$ ipython --no-banner

In [1]: import numpy as np

In [2]: np.set_printoptions(precision=3, suppress=True, linewidth=140)

In [3]: rd = lambda a: np.round(a, 3) + 0

In [4]: mat = np.loadtxt("a.csv", delimiter=",")

In [5]: mat
Out[5]: 
array([[1.   , 0.9  , 0.81 , 0.729, 0.656],
       [0.9  , 1.   , 0.9  , 0.81 , 0.729],
       [0.81 , 0.9  , 1.   , 0.9  , 0.81 ],
       [0.729, 0.81 , 0.9  , 1.   , 0.9  ],
       [0.656, 0.729, 0.81 , 0.9  , 1.   ]])

In [6]: # equal to its transpose

In [7]: r0, g = mat[2], mat[1]

In [8]: rd(r0 @ g)
Out[8]: np.float64(3.848)

In [9]: pr = (r0 @ g) / (r0 @ r0) * r0

In [10]: rd((g - pr) @ r0)
Out[10]: np.float64(0.0)

In [11]: np.linalg.matrix_rank(np.outer(r0, g))
Out[11]: np.int64(1)

In [12]: rd(np.linalg.norm(r0 + g) ** 2 + np.linalg.norm(r0 - g) ** 2)
Out[12]: np.float64(15.479)

In [13]: rd(np.outer(r0, g))
Out[13]: 
array([[0.729, 0.81 , 0.729, 0.656, 0.59 ],
       [0.81 , 0.9  , 0.81 , 0.729, 0.656],
       [0.9  , 1.   , 0.9  , 0.81 , 0.729],
       [0.81 , 0.9  , 0.81 , 0.729, 0.656],
       [0.729, 0.81 , 0.729, 0.656, 0.59 ]])

In [14]: vals, V = np.linalg.eig(mat)

In [15]: rd(np.sort(np.linalg.eigvals(np.linalg.inv(mat))))
Out[15]: array([ 0.235,  2.2  ,  6.856, 12.584, 17.231])

In [16]: rd(vals)
Out[16]: array([4.262, 0.455, 0.146, 0.079, 0.058])

In [17]: rd(mat @ V[:, 0] - vals[0] * V[:, 0])
Out[17]: array([0., 0., 0., 0., 0.])

In [18]: M2 = mat / np.linalg.norm(mat, axis=1, keepdims=True)

In [19]: cov = M2 @ M2.T

In [20]: rd(np.linalg.norm(M2, axis=1))
Out[20]: array([1., 1., 1., 1., 1.])

In [21]: np.argwhere(np.triu(np.abs(cov) > 0.95, 1))
Out[21]: 
array([[0, 1],
       [0, 2],
       [0, 3],
       [0, 4],
       [1, 2],
       [1, 3],
       [1, 4],
       [2, 3],
       [2, 4],
       [3, 4]])

In [22]: rd(np.degrees(np.arccos(np.clip(cov[3, 2], -1, 1))))
Out[22]: np.float64(5.955)

In [23]: rd(cov[3])
Out[23]: array([0.971, 0.983, 0.995, 1.   , 0.996])

In [24]: q = mat.astype(float).copy()

In [25]: for j in range(5):
    ...:     q[:, j] -= q[:, :j] @ (q[:, :j].T @ q[:, j])
    ...:     q[:, j] /= np.linalg.norm(q[:, j])
    ...: 

In [26]: rd(q.T @ q)
Out[26]: 
array([[1., 0., 0., 0., 0.],
       [0., 1., 0., 0., 0.],
       [0., 0., 1., 0., 0.],
       [0., 0., 0., 1., 0.],
       [0., 0., 0., 0., 1.]])

In [27]: arr = np.array([[-1, 0, 3], [0, -2, -2], [2, -3, 1], [0, -2, -2]])

In [28]: # rows 1 and 3 are equal

In [29]: M2 = np.c_[arr[:, :2] @ np.array([[2, -2], [3, -4]]), np.array([-1, 2, -2, -1])]

In [30]: M2
Out[30]: 
array([[-2,  2, -1],
       [-6,  8,  2],
       [-5,  8, -2],
       [-6,  8, -1]])

In [31]: np.linalg.matrix_rank(np.c_[arr, M2])
Out[31]: np.int64(4)

In [32]: rd(np.linalg.norm(np.linalg.qr(arr)[0].T @ M2, axis=0) ** 2 / ((M2 ** 2).sum(axis=0) + 1e-12))
Out[32]: array([1.  , 1.  , 0.55])

In [33]: x0 = np.array([4, 6, 8])

In [34]: y = arr @ x0

In [35]: rd(np.linalg.lstsq(arr, y)[0])
Out[35]: array([4., 6., 8.])

In [36]: rd(np.linalg.pinv(arr) @ arr)
Out[36]: 
array([[1., 0., 0.],
       [0., 1., 0.],
       [0., 0., 1.]])

In [37]: rng = np.random.default_rng(1506)

In [38]: y = y + 0.05 * rng.normal(size=4)

In [39]: rd(y)
Out[39]: array([ 20.061, -28.021,  -2.025, -28.008])

In [40]: coef, *_ = np.linalg.lstsq(arr, y)

In [41]: rd(arr.T @ (y - arr @ coef))
Out[41]: array([0., 0., 0.])

In [42]: rd(np.linalg.norm(y - arr @ coef))
Out[42]: np.float64(0.009)

In [43]: rd(coef)
Out[43]: array([3.975, 5.996, 8.012])
